$ python -q
>>> import numpy as np
>>> np.set_printoptions(precision=4, suppress=True, linewidth=160)
>>> def rd(a):
...     return np.round(a, 4) + 0
... 
>>> A = np.loadtxt("m.csv", delimiter=",")
>>> print(rd(A))
[[-14.9668  11.5009  -2.1671  -2.4632   3.3315 -16.4731  -6.0809]
 [ -7.5522   7.0104   0.1915  -3.0412   2.1163  -8.2138  -3.0787]
 [ -7.126    6.7009   0.3034  -3.0635   2.0315  -7.7322  -2.8956]
 [ -5.9139   5.7681   0.5953  -3.1114   1.7751  -6.3566  -2.365 ]
 [ -2.6232   2.5426   0.9868  -2.9228   0.8687  -2.5598  -0.8096]
 [ -2.2219   2.0091   0.9351  -2.7964   0.7134  -2.0906  -0.6026]
 [ -1.9706   1.6452   0.8744  -2.6802   0.6059  -1.7981  -0.4716]
 [ -1.792    1.371    0.8131  -2.5709   0.5237  -1.592   -0.3789]
 [ -1.5883   1.0438   0.7195  -2.4072   0.4237  -1.3611  -0.2758]
 [ -0.8812   0.0763   0.2303  -1.3625   0.0969  -0.6669  -0.0302]
 [ -0.2056  -0.0429   0.0087  -0.269    0.003   -0.1536  -0.0002]
 [  0.2366   0.0673   0.0095   0.2819   0.003    0.1783   0.0002]
 [  0.2878   0.0837   0.0137   0.3396   0.0044   0.2172   0.0003]
 [  3.0987   1.227    0.7618   2.606    0.1961   2.4598   0.0868]
 [  4.3729   1.7579   1.2382   3.3522   0.3021   3.5212   0.166 ]
 [ 12.3544   4.7753   4.7028   6.7741   0.9501  10.4295   0.9262]
 [ 17.2433   6.4229   6.9844   8.3789   1.3186  14.7764   1.5142]
 [ 22.8462   8.1846   9.6606   9.9913   1.7184  19.8169   2.2526]
 [ 28.0998   9.7425  12.2064  11.3541   2.0755  24.5837   2.99  ]
 [ 32.0953  10.8781  14.1587  12.3188   2.3373  28.2292   3.5734]
 [ 45.3384  14.4071  20.6941  15.1998   3.1575  40.4039   5.6108]]
>>> # null space of dimension 4
>>> gram = np.cov(A, rowvar=False)
>>> print(gram.shape)
(7, 7)
>>> print(rd(A.std(axis=0)))
[14.783   4.2684  5.744   5.881   1.0167 13.4425  2.4235]
>>> print(np.argwhere(np.triu(np.abs(np.corrcoef(A.T)) > 0.8, 1)))
[[0 2]
 [0 3]
 [0 5]
 [0 6]
 [1 4]
 [2 3]
 [2 5]
 [2 6]
 [3 5]
 [3 6]
 [5 6]]
>>> print(np.argsort(-A.std(axis=0).round(6), kind="stable"))
[0 5 3 2 1 6 4]
>>> U, sv, VT = np.linalg.svd(A)
>>> print(np.argmax(sv[:-1] / (sv[1:] + 1e-6)) + 1)
3
>>> Y = U[:, :3] @ np.diag(sv[:3]) @ VT[:3]
>>> print(np.linalg.matrix_rank(Y))
3
>>> print(rd(np.abs(A - Y).max()))
0.0
>>> print(np.linalg.matrix_rank(A, rtol=0.05))
3
>>> print(rd(np.linalg.norm(A - Y) / np.linalg.norm(A)))
0.0
>>> Y = A / np.linalg.norm(A, axis=1, keepdims=True)
>>> gram = Y @ Y.T
>>> print(rd(np.linalg.norm(Y, axis=1)))
[1. 1. 1. 1. 1. 1. 1. 1. 1. 1. 1. 1. 1. 1. 1. 1. 1. 1. 1. 1. 1.]
>>> E = np.array([[-7, -8, 8, -7, -4, -3, 5, 3, -2],
...     [7, -8, -9, -5, 6, 6, -9, 1, -6],
...     [-5, 3, 3, 9, -9, 9, 7, 6, -5],
...     [-14, 0, 17, -2, -10, -9, 14, 2, 4]])
>>> r = np.linalg.matrix_rank(E)
>>> print(r)
3
>>> ns = np.linalg.svd(E)[2][r:].T
>>> print(np.allclose(E @ ns, 0))
True
>>> print([int(np.linalg.matrix_rank(np.delete(E, i, axis=0))) for i in range(4)])
[3, 3, 2, 3]
>>> print([int(np.linalg.matrix_rank(E[:i])) for i in range(1, len(E) + 1)])
[1, 2, 3, 3]
>>> print(np.linalg.matrix_rank(E.T @ E), np.linalg.matrix_rank(E @ E.T))
3 3
>>> print(rd(E @ ns))
[[0. 0. 0. 0. 0. 0.]
 [0. 0. 0. 0. 0. 0.]
 [0. 0. 0. 0. 0. 0.]
 [0. 0. 0. 0. 0. 0.]]
>>> print(ns.shape)
(9, 6)
>>> mat = np.load("a.npy")
>>> print(mat)
[[  0.4  -0.9  -0.7]
 [ -1.   -1.5  -0.6]
 [ -0.6  -0.7   0.6]
 [  0.3  -0.2   1.3]
 [  0.3  -0.1   0.4]
 [ -1.1  -0.3  -0.6]
 [  1.1   0.6  -0.5]
 [ -0.8   0.9  -1.3]
 [  0.    0.  -16. ]
 [  2.    0.   -0.5]]
>>> proj = mat @ np.linalg.solve(mat.T @ mat, mat.T)
>>> print(rd(np.linalg.eigvalsh(proj)))
[0. 0. 0. 0. 0. 0. 0. 1. 1. 1.]
>>> print(np.allclose(proj @ proj, proj))
True
>>> print(rd(proj @ mat[:, 0]))
[ 0.4 -1.  -0.6  0.3  0.3 -1.1  1.1 -0.8  0.   2. ]
>>> print(np.linalg.matrix_rank(np.eye(10) - proj))
7
>>> print(np.trace(proj))
3.0
>>> Q, Rm = np.linalg.qr(mat)
>>> print(rd(abs(Rm[0, 0])), rd(np.linalg.norm(mat[:, 0])))
2.9597 2.9597
>>> print(rd(np.trace(Q @ Q.T)))
3.0
>>> Y = np.c_[mat[:, :2] @ np.array([[1, 2], [0, 0]]), np.array([1, 3, 3, 1, 1, -3, -3, -2, -2, 0])]
>>> print(Y)
[[ 0.4  0.8  1. ]
 [-1.  -2.   3. ]
 [-0.6 -1.2  3. ]
 [ 0.3  0.6  1. ]
 [ 0.3  0.6  1. ]
 [-1.1 -2.2 -3. ]
 [ 1.1  2.2 -3. ]
 [-0.8 -1.6 -2. ]
 [ 0.   0.  -2. ]
 [ 2.   4.   0. ]]
>>> print(np.linalg.matrix_rank(np.c_[mat, Y]))
4
>>> print(np.linalg.matrix_rank(Y))
2
>>> print(rd(np.linalg.lstsq(mat, Y[:, 0])[0]))
[1. 0. 0.]
>>> feats = np.array([[0, 5, 1, 0], [-5, 0, 0, 3], [-1, 0, 0, -1], [0, -3, 1, 0]])
>>> x0 = np.array([5, 1, 5, 2])
>>> print(x0 @ feats @ x0)
0
>>> Q = np.linalg.solve(np.eye(4) - feats, np.eye(4) + feats)
>>> print(rd(Q @ Q.T))
[[1. 0. 0. 0.]
 [0. 1. 0. 0.]
 [0. 0. 1. 0.]
 [0. 0. 0. 1.]]
>>> print(rd(np.linalg.det(Q)))
1.0
>>> Y = np.array([[4, 1], [2, -1]])
>>> C = np.kron(Y, feats)
>>> print(rd(np.linalg.norm(C, 2)), rd(np.linalg.norm(Y, 2) * np.linalg.norm(feats, 2)))
26.2675 26.2675
>>> print(C.shape)
(8, 8)
>>> x0 = np.array([0, -2, -3, -2])
>>> y = feats @ x0
>>> b, lr = np.zeros(4), 1 / np.linalg.norm(feats, 2) ** 2
>>> for i in range(25):
...     b -= lr * feats.T @ (feats @ b - y)
...     if i % 5 == 0: print(i, round(np.linalg.norm(feats @ b - y), 4))
... 
0 4.3368
5 3.2691
10 2.4642
15 1.8575
20 1.4002
>>> print(rd(b))
[ 0.2113 -2.0434 -2.3029 -1.6359]
>>> Q, _ = np.linalg.qr(np.array([[0.7, 0.9, -0.4, -0.4, -1.6, -0.8, -0.9, -0.6],
...     [0.1, -1.5, -0.6, 2.3, -0.4, 0.1, 2.2, 0.2],
...     [-2.8, -0.9, -1.1, -0.6, -0.7, 0.4, -1.6, -0.1],
...     [-2.0, 1.2, 0.5, 0.1, -0.2, 0.9, -0.8, 0.8],
...     [0.4, -1.5, -0.2, -0.3, -0.1, 0.1, 1.0, -0.2],
...     [0.0, 0.6, 0.9, -0.6, -1.7, -1.4, 0.7, 0.4],
...     [-0.3, -2.2, 1.7, 0.1, 0.2, 0.3, 1.5, -0.7],
...     [-1.0, 0.1, -0.1, 0.9, 2.0, 0.5, -1.0, 0.7]]))
>>> evecs, _ = np.linalg.qr(np.array([[0.7, -1.4, -0.1, 0.5, 0.5],
...     [0.8, 0.0, -2.9, 1.0, 1.0],
...     [0.8, 0.3, 0.8, 0.0, 0.1],
...     [-0.6, -0.1, 0.4, 0.0, -1.6],
...     [0.1, 0.6, 0.5, 1.6, 0.1]]))
>>> sv = 10 * 0.7 ** np.arange(5)
>>> K = Q[:, :5] * sv @ evecs[:5]
>>> print(rd(K))
[[ 0.5282 -1.8565  1.9979 -0.8714 -0.2311]
 [ 1.4573 -0.1459 -1.8062 -0.3233  3.5658]
 [-1.2903  7.0156 -1.8089 -3.3235  0.3164]
 [-5.2354  3.0556 -0.1383 -1.5342 -0.3569]
 [ 2.9683  0.0664 -1.667   0.2175  0.0327]
 [-1.6505 -1.3366 -0.3734 -0.7684 -1.2824]
 [ 0.2155  0.1473 -5.3335  0.9942 -0.6558]
 [-1.9182  2.3993 -0.1585  0.5974  0.9781]]
>>> W1 = np.array([[2, 2, 2, -2, 0],
...     [0, 3, -2, 0, -1],
...     [2, 3, 1, -1, 2],
...     [-3, 3, -2, 0, -2],
...     [-3, 2, -1, -3, 2]])
>>> b = np.array([2, 0, 0, 2, 1])
>>> H = np.maximum(K @ W1 + b, 0)
>>> print(np.linalg.matrix_rank(H))
5
>>> C = np.array([[2, 3], [0, 2], [2, 0], [0, 0], [1, 0]])
>>> print((H @ C).round(6).argmax(axis=1))
[0 1 1 0 1 0 0 1]
>>> data = np.loadtxt("case3.csv", delimiter=",")
>>> print(data)
[[ 2. 12.  2. 12.]
 [ 0.  0.  0.  0.]
 [ 0.  0.  9. 54.]
 [ 0.  0.  0.  0.]]
>>> print(np.linalg.cond(data) > 100)
True
>>> arr = np.load("test16.npy")
>>> print(arr)
[[-2 -2  0  0  0  0]
 [ 2 -1  0  0  0  0]
 [ 1 -2  0  0  0  0]
 [ 0  0 -2 -2  0  0]
 [ 0  0  2 -1  0  0]
 [ 0  0  1 -2  0  0]
 [ 0  0  0  0 -2 -2]
 [ 0  0  0  0  2 -1]
 [ 0  0  0  0  1 -2]]
>>> Y = np.c_[arr[:, :5] @ np.array([[-2, -2, 2, 2, 1],
...     [-4, 5, -1, 2, 5],
...     [-1, -4, -5, 4, -3],
...     [0, 4, -3, -4, -1],
...     [-3, 4, 5, 1, 2]]), np.array([3, -3, -2, 2, 4, -2, -5, 1, -2])]
>>> print(Y)
[[ 12  -6  -2  -8 -12   3]
 [  0  -9   5   2  -3  -3]
 [  6 -12   4  -2  -9  -2]
 [  2   0  16   0   8   2]
 [ -2 -12  -7  12  -5   4]
 [ -1 -12   1  12  -1  -2]
 [  6  -8 -10  -2  -4  -5]
 [ -6   8  10   2   4   1]
 [ -3   4   5   1   2  -2]]
>>> print(rd(np.linalg.lstsq(arr, Y[:, 0])[0]))
[-2. -4. -1.  0. -3.  0.]
>>> print(np.linalg.matrix_rank(np.c_[arr, Y]))
7
>>> print(rd(np.linalg.norm(np.linalg.qr(arr)[0].T @ Y, axis=0) ** 2 / ((Y ** 2).sum(axis=0) + 1e-12)))
[1.     1.     1.     1.     1.     0.7105]
>>> u, r1 = Y[0], Y[3]
>>> print(u @ r1)
-98
>>> print(u @ u)
401
>>> p = (u @ r1) / (u @ u) * u
>>> print(rd(r1 - p))
[ 4.9327 -1.4663 15.5112 -1.9551  5.0673  2.7332]
>>> print(np.outer(u, r1))
[[  24    0  192    0   96   24]
 [ -12    0  -96    0  -48  -12]
 [  -4    0  -32    0  -16   -4]
 [ -16    0 -128    0  -64  -16]
 [ -24    0 -192    0  -96  -24]
 [   6    0   48    0   24    6]]
>>> print(rd(np.linalg.norm(u + r1) ** 2 + np.linalg.norm(u - r1) ** 2))
1458.0
>>> print(rd(p))
[-2.9327  1.4663  0.4888  1.9551  2.9327 -0.7332]
>>> print(rd((r1 - p) @ u))
0.0
>>> print(np.linalg.matrix_rank(np.outer(u, r1)))
1
>>> J = np.loadtxt("out15.csv", delimiter=",")
>>> print(J)
[[27.9923 -0.0288 14.0102 14.0583]
 [27.9695 -0.008  13.9855 14.015 ]
 [ 8.0152  0.0212  3.9976  4.0199]
 [ 3.9294  0.0105  2.124   2.0397]
 [12.0549  0.0798  6.0607  5.9528]
 [15.9624 -0.0981  8.0468  7.9776]
 [15.9357  0.0129  8.1423  8.0169]]
>>> Y = np.c_[J[:, :1] @ np.array([[2]]), np.array([-1, 2, 2, -3, -1, -1, 1])]
>>> print(Y)
[[55.9846 -1.    ]
 [55.939   2.    ]
 [16.0304  2.    ]
 [ 7.8588 -3.    ]
 [24.1098 -1.    ]
 [31.9248 -1.    ]
 [31.8714  1.    ]]
>>> print(rd(np.linalg.lstsq(J, Y[:, 0])[0]))
[2. 0. 0. 0.]
>>> print(rd(np.linalg.norm(np.linalg.qr(J)[0].T @ Y, axis=0) ** 2 / ((Y ** 2).sum(axis=0) + 1e-12)))
[1.     0.2593]
>>> rng = np.random.default_rng(15816)
>>> lab = rng.permutation(4)
>>> Y = J[:, lab] * rng.choice([-1, 1], 4)
>>> print(Y)
[[-0.0288 27.9923 14.0102 14.0583]
 [-0.008  27.9695 13.9855 14.015 ]
 [ 0.0212  8.0152  3.9976  4.0199]
 [ 0.0105  3.9294  2.124   2.0397]
 [ 0.0798 12.0549  6.0607  5.9528]
 [-0.0981 15.9624  8.0468  7.9776]
 [ 0.0129 15.9357  8.1423  8.0169]]
>>> U, _, VT = np.linalg.svd(J.T @ Y)
>>> print(rd(U @ VT))
[[0. 1. 0. 0.]
 [1. 0. 0. 0.]
 [0. 0. 1. 0.]
 [0. 0. 0. 1.]]
>>> U, sv, VT = np.linalg.svd(J)
>>> print(np.argmax(sv[:-1] / (sv[1:] + 1e-6)) + 1)
1
>>> Y = U[:, :1] @ np.diag(sv[:1]) @ VT[:1]
>>> print(rd(np.linalg.norm(J - Y, 2)), rd(sv[1]))
0.2001 0.2001
>>> print(rd(np.linalg.norm(J - Y) / np.linalg.norm(J)))
0.0044
>>> print(np.linalg.matrix_rank(J, rtol=0.05))
1
>>> x0 = np.array([0, 2, -2, 0])
>>> y = J @ x0
>>> print(rd(np.linalg.lstsq(J, y)[0]))
[ 0.  2. -2.  0.]
>>> print(rd(np.linalg.pinv(J) @ J))
[[1. 0. 0. 0.]
 [0. 1. 0. 0.]
 [0. 0. 1. 0.]
 [0. 0. 0. 1.]]
>>> print(y)
[-28.078  -27.987   -7.9528  -4.227  -11.9618 -16.2898 -16.2588]
>>> y = y + 0.3 * rng.normal(size=7)
>>> print(rd(y))
[-27.8188 -27.4116  -7.4628  -3.8112 -11.8407 -16.5231 -16.6185]
>>> b, *_ = np.linalg.lstsq(J, y)
>>> print(rd(J.T @ (y - J @ b)))
[0. 0. 0. 0.]
>>> print([round(float(np.linalg.norm(np.linalg.solve(J.T @ J + lam * np.eye(4), J.T @ y))), 2) for lam in (0, 1, 10, 100)])
[8.61, 0.82, 0.81, 0.79]
>>> print(rd(b))
[-0.9823  5.9193 -4.368   4.3552]
>>> print(rd(np.linalg.norm(J, 2) / np.linalg.norm(J)))
1.0
>>> print(round(np.log10(np.linalg.cond(J))))
3
>>> print([round(float(x), 4) for x in np.linalg.svd(J, compute_uv=False)[:3]])
[58.8, 0.2001, 0.1384]
